$ python -q
>>> import numpy as np
>>> np.set_printoptions(precision=2, suppress=True, linewidth=120)
>>> M = np.loadtxt("arr.csv", delimiter=",")
>>> print(M)
[[12. 24.  3.  6.  6. 21. 24. 15. 27. 24.]
 [ 0.  0.  0.  0.  0.  0.  0.  0.  0.  0.]
 [ 8. 16.  2.  4.  4. 14. 16. 10. 18. 16.]
 [20. 40.  5. 10. 10. 35. 40. 25. 45. 40.]
 [20. 40.  5. 10. 10. 35. 40. 25. 45. 40.]
 [ 8. 16.  2.  4.  4. 14. 16. 10. 18. 16.]
 [20. 40.  5. 10. 10. 35. 40. 25. 45. 40.]
 [ 0.  0.  0.  0.  0.  0.  0.  0.  0.  0.]
 [ 8. 16.  2.  4.  4. 14. 16. 10. 18. 16.]
 [ 0.  0.  0.  0.  0.  0.  0.  0.  0.  0.]
 [ 4.  8.  1.  2.  2.  7.  8.  5.  9.  8.]
 [12. 24.  3.  6.  6. 21. 24. 15. 27. 24.]
 [20. 40.  5. 10. 10. 35. 40. 25. 45. 40.]
 [ 8. 16.  2.  4.  4. 14. 16. 10. 18. 16.]]
>>> rk = np.linalg.matrix_rank(M)
>>> print(rk)
1
>>> N = np.linalg.svd(M)[2][rk:].T
>>> print([int(np.linalg.matrix_rank(np.delete(M, i, axis=0))) for i in range(14)])
[1, 1, 1, 1, 1, 1, 1, 1, 1, 1, 1, 1, 1, 1]
>>> print(N.shape)
(10, 9)
>>> print(np.allclose(M @ N, 0))
True
>>> K = np.loadtxt("test19.csv", delimiter=",")
>>> print(K)
[[ -0.17  19.83 -59.01  41.21  59.92  -0.36  58.4    0.68]
 [  1.43  20.69 -59.72  40.55  59.39  -0.37  59.53   0.83]
 [ -0.25  19.54 -59.7   39.21  59.56  -0.24  60.81  -1.91]
 [  0.01  20.37 -60.27  39.87  59.75   0.36  59.47   1.35]
 [ -1.6   21.13 -59.53  37.23  59.75   1.16  60.44   0.39]
 [  0.29  19.87 -60.3   40.56  59.83  -0.46  60.52  -1.92]
 [ -0.34  19.73 -61.97  40.79  60.37   0.07  60.03   0.44]
 [ -0.76  21.27 -60.74  40.47  60.98   0.19  60.88  -1.86]
 [ -0.19  19.96 -61.31  39.94  60.83   1.05  60.75   0.7 ]
 [ -0.31  19.54 -58.61  40.82  61.37   2.49  58.44   0.69]
 [ -1.9   19.71 -61.19  39.62  59.76  -0.16  57.66   0.39]
 [  1.    18.19 -62.41  40.11  61.03   0.99  60.3    1.08]
 [ -0.2   20.39 -59.87  40.69  58.25  -0.29  60.42   0.09]
 [  0.37  20.78 -58.56  37.54  58.3   -0.23  60.8   -0.21]
 [ -0.47  20.84 -61.25  39.36  61.09   0.4   60.31   0.54]
 [ -0.52  21.14 -61.69  38.95  60.59  -0.97  61.07   1.05]
 [  0.26  20.3  -59.34  40.33  61.6   -0.1   60.26  -0.16]
 [  0.73  21.49 -59.92  39.31  60.19   0.    58.8    1.62]
 [  1.58  20.67 -60.06  39.68  58.92   0.36  60.31   1.27]
 [ -1.46  19.16 -59.6   39.54  59.32  -3.07  59.05   0.37]
 [  0.89  21.78 -58.68  39.3   59.12  -0.29  61.79  -0.19]
 [  0.52  20.35 -60.94  39.27  58.13  -0.07  59.24   0.08]]
>>> U, sigma, Vt = np.linalg.svd(K)
>>> print(np.argmax(sigma[:-1] / (sigma[1:] + 1e-6)) + 1)
1
>>> out = U[:, :1] @ np.diag(sigma[:1]) @ Vt[:1]
>>> print(np.linalg.matrix_rank(K, rtol=0.05))
1
>>> print(round(float(np.linalg.norm(K - out, 2)), 2), round(float(sigma[1]), 2))
6.31 6.31
>>> print(round(np.abs(K - out).max(), 2))
3.09
>>> dist = np.linalg.norm(K[:, None] - K[None], axis=-1)
>>> print(dist[:5, :5])
[[0.   2.41 4.15 2.42 5.14]
 [2.41 0.   3.89 1.95 4.89]
 [4.15 3.89 0.   3.79 3.97]
 [2.42 1.95 3.79 0.   3.63]
 [5.14 4.89 3.97 3.63 0.  ]]
>>> print(np.unravel_index(dist.round(6).argmax(), dist.shape))
(np.int64(9), np.int64(19))
>>> print((dist + 1e9 * np.eye(22)).round(6).argmin(axis=1))
[ 1 18  5 17 13  2  8  5 14  0  3  8 21 20  8 14 14  3  1  0 13 12]
>>> print(np.flatnonzero(dist[13] < dist.mean() / 2))
[13]
>>> print(np.linalg.matrix_rank(dist ** 2))
10
>>> print(dist.mean(axis=1).argmax())
9
>>> rng = np.random.default_rng(767)
>>> J = rng.normal(size=(48, 10))
>>> J = 3 * J / np.linalg.norm(J, axis=1, keepdims=True)
>>> print(J.round(2) + 0)
[[ 0.63 -0.33 -1.1  -0.64  0.65  0.28  2.   -0.33 -0.46 -1.44]
 [-0.91 -0.64  0.42  0.44 -0.73  0.63 -0.17 -0.56 -1.16  2.19]
 [ 1.26 -1.53 -0.59 -0.4  -0.2  -0.92 -0.49 -1.31 -1.23  0.46]
 [-1.34  1.9  -0.42  0.81  0.25  0.   -0.81 -0.78 -1.04 -0.6 ]
 [ 1.03  0.56  0.09 -0.09  0.67 -0.3  -1.38  0.2  -1.71 -1.48]
 [-0.18 -0.8   0.28 -0.22  2.11 -1.17 -1.4  -0.25 -0.49 -0.36]
 [ 0.24 -1.3   1.71  0.47 -0.23  1.29 -0.26 -0.43 -1.33  0.61]
 [-1.19 -0.87  0.05 -0.85  0.13  1.39  0.48  1.39 -0.61 -1.27]
 [ 0.03 -0.32 -0.98  0.32 -1.23 -0.07 -0.9   0.13  2.21 -0.79]
 [-1.19  0.71  0.87  0.3   1.47 -1.1  -0.63  1.06  0.15 -1.15]
 [-0.76 -0.2   0.71 -0.99 -0.63  0.57  1.8   1.33  0.63 -0.88]
 [-0.75  1.18 -0.32 -1.05 -1.59 -0.16  0.58  0.74  1.26 -0.9 ]
 [ 1.5  -1.51  1.08  0.75 -0.33  1.46  0.01 -0.6   0.27 -0.24]
 [ 0.24 -1.61  1.28 -0.58  0.44 -0.09 -1.13  1.45 -0.79  0.4 ]
 [ 0.31 -0.56 -1.02 -0.57  1.35 -0.73  0.13  1.21  1.79 -0.43]
 [ 0.11  0.3  -1.79 -0.41 -0.42 -1.34  0.21  1.76 -0.64 -0.07]
 [-0.04 -0.43 -1.2   0.55  1.43  0.93 -1.43  0.74  1.1  -0.59]
 [ 0.53  1.22  0.9   0.06 -0.41 -1.43  0.16  1.34 -0.65 -1.4 ]
 [ 0.43  0.54 -0.05  0.12  0.52 -1.61  1.83  1.47  0.33  0.11]
 [ 0.51 -1.24  0.48 -0.13  0.56 -0.13 -1.03  1.34  0.87  1.74]
 [-0.75 -1.28 -1.88  0.05 -0.75  0.78 -0.83  0.4  -0.5  -0.99]
 [-0.08 -0.02 -1.   -1.01 -0.64 -1.87 -0.05 -0.71 -1.18  1.07]
 [-0.45 -0.12  1.08 -1.96  0.92  0.5  -1.5  -0.24 -0.36  0.49]
 [-0.73  0.5  -1.04  1.63 -0.88  1.71 -0.18 -0.03  0.68  0.55]
 [-0.67 -1.37 -0.17  0.35  0.27  0.77 -2.06 -0.25 -0.66 -1.06]
 [ 0.87 -0.41 -0.32 -0.05 -0.69  0.52  1.07 -1.55 -0.98  1.64]
 [ 0.41 -0.64 -0.7   0.14 -0.63  0.38 -0.91 -1.58 -2.01  0.11]
 [ 1.23  0.47  1.93  0.64 -0.08  0.75 -0.26 -0.16  1.05 -1.17]
 [ 1.13 -0.58  1.57  0.54 -0.75  0.68  0.36 -0.23 -0.5  -1.78]
 [-0.52 -1.64  0.15 -1.34  0.31 -0.65 -1.42 -0.06 -1.04 -0.79]
 [ 2.04 -0.83 -0.07  0.06 -0.44  1.25 -1.06  0.9  -0.65  0.13]
 [-0.07  1.74  0.52  1.2  -1.02 -0.23 -0.22 -0.88 -1.52 -0.14]
 [-1.6   0.5   0.5   1.   -0.07  0.83 -0.79 -1.21  1.41  0.4 ]
 [-2.06 -0.12  0.14 -0.32  0.63  1.05  0.37 -0.88 -1.48  0.16]
 [-0.59 -0.73  1.33 -0.93 -1.31  1.63 -0.8  -0.45  0.4  -0.37]
 [ 0.32  0.26  0.65  1.21 -1.09  0.22 -2.11 -0.42  0.71  0.75]
 [-1.43  0.65  0.08  1.83 -0.31 -0.4   0.18  0.38 -1.35 -0.97]
 [ 0.12 -0.85 -1.05 -1.68  0.15 -0.43  0.15  0.51 -1.68 -1.01]
 [-0.63  0.    1.88  0.63  1.    1.3  -0.1   0.18  0.64  1.24]
 [ 0.96  0.47 -1.56  0.14  0.39  0.9  -0.98  1.8  -0.48  0.13]
 [ 1.    0.21 -0.71 -1.09  0.62  0.43 -1.07  0.73 -2.   -0.11]
 [-0.39 -1.72 -0.95 -1.38 -1.35  1.06 -0.33 -0.12  0.14 -0.03]
 [ 0.68  1.12  0.03 -1.37 -0.31  0.07 -1.84  1.36  0.2   0.12]
 [ 1.03  0.91 -1.06  0.72  0.21 -0.92 -0.05  1.78  0.42 -1.12]
 [-0.52  2.37 -1.48 -0.19  0.57 -0.05 -0.43 -0.41 -0.44  0.13]
 [-1.45  0.3  -1.71 -0.3   0.57 -0.14 -1.03  0.74  0.41  1.29]
 [-1.71  0.75  0.4  -0.68 -0.32 -0.57  1.19  0.83  1.54  0.  ]
 [ 1.84 -0.97 -0.54 -1.12  0.51  0.42 -0.19  0.61 -1.51 -0.09]]
>>> labels = rng.permutation(10)
>>> out = J[:, labels] * rng.choice([-1, 1], 10)
>>> print(out.round(2) + 0)
[[-0.64  0.28 -0.46 -2.    0.63 -0.33 -0.33  0.65 -1.1   1.44]
 [ 0.44  0.63 -1.16  0.17 -0.91 -0.64 -0.56 -0.73  0.42 -2.19]
 [-0.4  -0.92 -1.23  0.49  1.26 -1.53 -1.31 -0.2  -0.59 -0.46]
 [ 0.81  0.   -1.04  0.81 -1.34  1.9  -0.78  0.25 -0.42  0.6 ]
 [-0.09 -0.3  -1.71  1.38  1.03  0.56  0.2   0.67  0.09  1.48]
 [-0.22 -1.17 -0.49  1.4  -0.18 -0.8  -0.25  2.11  0.28  0.36]
 [ 0.47  1.29 -1.33  0.26  0.24 -1.3  -0.43 -0.23  1.71 -0.61]
 [-0.85  1.39 -0.61 -0.48 -1.19 -0.87  1.39  0.13  0.05  1.27]
 [ 0.32 -0.07  2.21  0.9   0.03 -0.32  0.13 -1.23 -0.98  0.79]
 [ 0.3  -1.1   0.15  0.63 -1.19  0.71  1.06  1.47  0.87  1.15]
 [-0.99  0.57  0.63 -1.8  -0.76 -0.2   1.33 -0.63  0.71  0.88]
 [-1.05 -0.16  1.26 -0.58 -0.75  1.18  0.74 -1.59 -0.32  0.9 ]
 [ 0.75  1.46  0.27 -0.01  1.5  -1.51 -0.6  -0.33  1.08  0.24]
 [-0.58 -0.09 -0.79  1.13  0.24 -1.61  1.45  0.44  1.28 -0.4 ]
 [-0.57 -0.73  1.79 -0.13  0.31 -0.56  1.21  1.35 -1.02  0.43]
 [-0.41 -1.34 -0.64 -0.21  0.11  0.3   1.76 -0.42 -1.79  0.07]
 [ 0.55  0.93  1.1   1.43 -0.04 -0.43  0.74  1.43 -1.2   0.59]
 [ 0.06 -1.43 -0.65 -0.16  0.53  1.22  1.34 -0.41  0.9   1.4 ]
 [ 0.12 -1.61  0.33 -1.83  0.43  0.54  1.47  0.52 -0.05 -0.11]
 [-0.13 -0.13  0.87  1.03  0.51 -1.24  1.34  0.56  0.48 -1.74]
 [ 0.05  0.78 -0.5   0.83 -0.75 -1.28  0.4  -0.75 -1.88  0.99]
 [-1.01 -1.87 -1.18  0.05 -0.08 -0.02 -0.71 -0.64 -1.   -1.07]
 [-1.96  0.5  -0.36  1.5  -0.45 -0.12 -0.24  0.92  1.08 -0.49]
 [ 1.63  1.71  0.68  0.18 -0.73  0.5  -0.03 -0.88 -1.04 -0.55]
 [ 0.35  0.77 -0.66  2.06 -0.67 -1.37 -0.25  0.27 -0.17  1.06]
 [-0.05  0.52 -0.98 -1.07  0.87 -0.41 -1.55 -0.69 -0.32 -1.64]
 [ 0.14  0.38 -2.01  0.91  0.41 -0.64 -1.58 -0.63 -0.7  -0.11]
 [ 0.64  0.75  1.05  0.26  1.23  0.47 -0.16 -0.08  1.93  1.17]
 [ 0.54  0.68 -0.5  -0.36  1.13 -0.58 -0.23 -0.75  1.57  1.78]
 [-1.34 -0.65 -1.04  1.42 -0.52 -1.64 -0.06  0.31  0.15  0.79]
 [ 0.06  1.25 -0.65  1.06  2.04 -0.83  0.9  -0.44 -0.07 -0.13]
 [ 1.2  -0.23 -1.52  0.22 -0.07  1.74 -0.88 -1.02  0.52  0.14]
 [ 1.    0.83  1.41  0.79 -1.6   0.5  -1.21 -0.07  0.5  -0.4 ]
 [-0.32  1.05 -1.48 -0.37 -2.06 -0.12 -0.88  0.63  0.14 -0.16]
 [-0.93  1.63  0.4   0.8  -0.59 -0.73 -0.45 -1.31  1.33  0.37]
 [ 1.21  0.22  0.71  2.11  0.32  0.26 -0.42 -1.09  0.65 -0.75]
 [ 1.83 -0.4  -1.35 -0.18 -1.43  0.65  0.38 -0.31  0.08  0.97]
 [-1.68 -0.43 -1.68 -0.15  0.12 -0.85  0.51  0.15 -1.05  1.01]
 [ 0.63  1.3   0.64  0.1  -0.63  0.    0.18  1.    1.88 -1.24]
 [ 0.14  0.9  -0.48  0.98  0.96  0.47  1.8   0.39 -1.56 -0.13]
 [-1.09  0.43 -2.    1.07  1.    0.21  0.73  0.62 -0.71  0.11]
 [-1.38  1.06  0.14  0.33 -0.39 -1.72 -0.12 -1.35 -0.95  0.03]
 [-1.37  0.07  0.2   1.84  0.68  1.12  1.36 -0.31  0.03 -0.12]
 [ 0.72 -0.92  0.42  0.05  1.03  0.91  1.78  0.21 -1.06  1.12]
 [-0.19 -0.05 -0.44  0.43 -0.52  2.37 -0.41  0.57 -1.48 -0.13]
 [-0.3  -0.14  0.41  1.03 -1.45  0.3   0.74  0.57 -1.71 -1.29]
 [-0.68 -0.57  1.54 -1.19 -1.71  0.75  0.83 -0.32  0.4   0.  ]
 [-1.12  0.42 -1.51  0.19  1.84 -0.97  0.61  0.51 -0.54  0.09]]
>>> U, _, Vt = np.linalg.svd(J.T @ out)
>>> print(labels)
[3 5 8 6 0 1 7 4 2 9]
>>> print(np.round(U @ Vt, 2) + 0)
[[ 0.  0.  0.  0.  1.  0.  0.  0.  0.  0.]
 [ 0.  0.  0.  0.  0.  1.  0.  0.  0.  0.]
 [ 0.  0.  0.  0.  0.  0.  0.  0.  1.  0.]
 [ 1.  0.  0.  0.  0.  0.  0.  0.  0.  0.]
 [ 0.  0.  0.  0.  0.  0.  0.  1.  0.  0.]
 [ 0.  1.  0.  0.  0.  0.  0.  0.  0.  0.]
 [ 0.  0.  0. -1.  0.  0.  0.  0.  0.  0.]
 [ 0.  0.  0.  0.  0.  0.  1.  0.  0.  0.]
 [ 0.  0.  1.  0.  0.  0.  0.  0.  0.  0.]
 [ 0.  0.  0.  0.  0.  0.  0.  0.  0. -1.]]
>>> print(np.round(np.linalg.lstsq(J, out)[0], 2) + 0)
[[ 0.  0.  0.  0.  1.  0.  0.  0.  0.  0.]
 [ 0.  0.  0.  0.  0.  1.  0.  0.  0.  0.]
 [ 0.  0.  0.  0.  0.  0.  0.  0.  1.  0.]
 [ 1.  0.  0.  0.  0.  0.  0.  0.  0.  0.]
 [ 0.  0.  0.  0.  0.  0.  0.  1.  0.  0.]
 [ 0.  1.  0.  0.  0.  0.  0.  0.  0.  0.]
 [ 0.  0.  0. -1.  0.  0.  0.  0.  0.  0.]
 [ 0.  0.  0.  0.  0.  0.  1.  0.  0.  0.]
 [ 0.  0.  1.  0.  0.  0.  0.  0.  0.  0.]
 [ 0.  0.  0.  0.  0.  0.  0.  0.  0. -1.]]
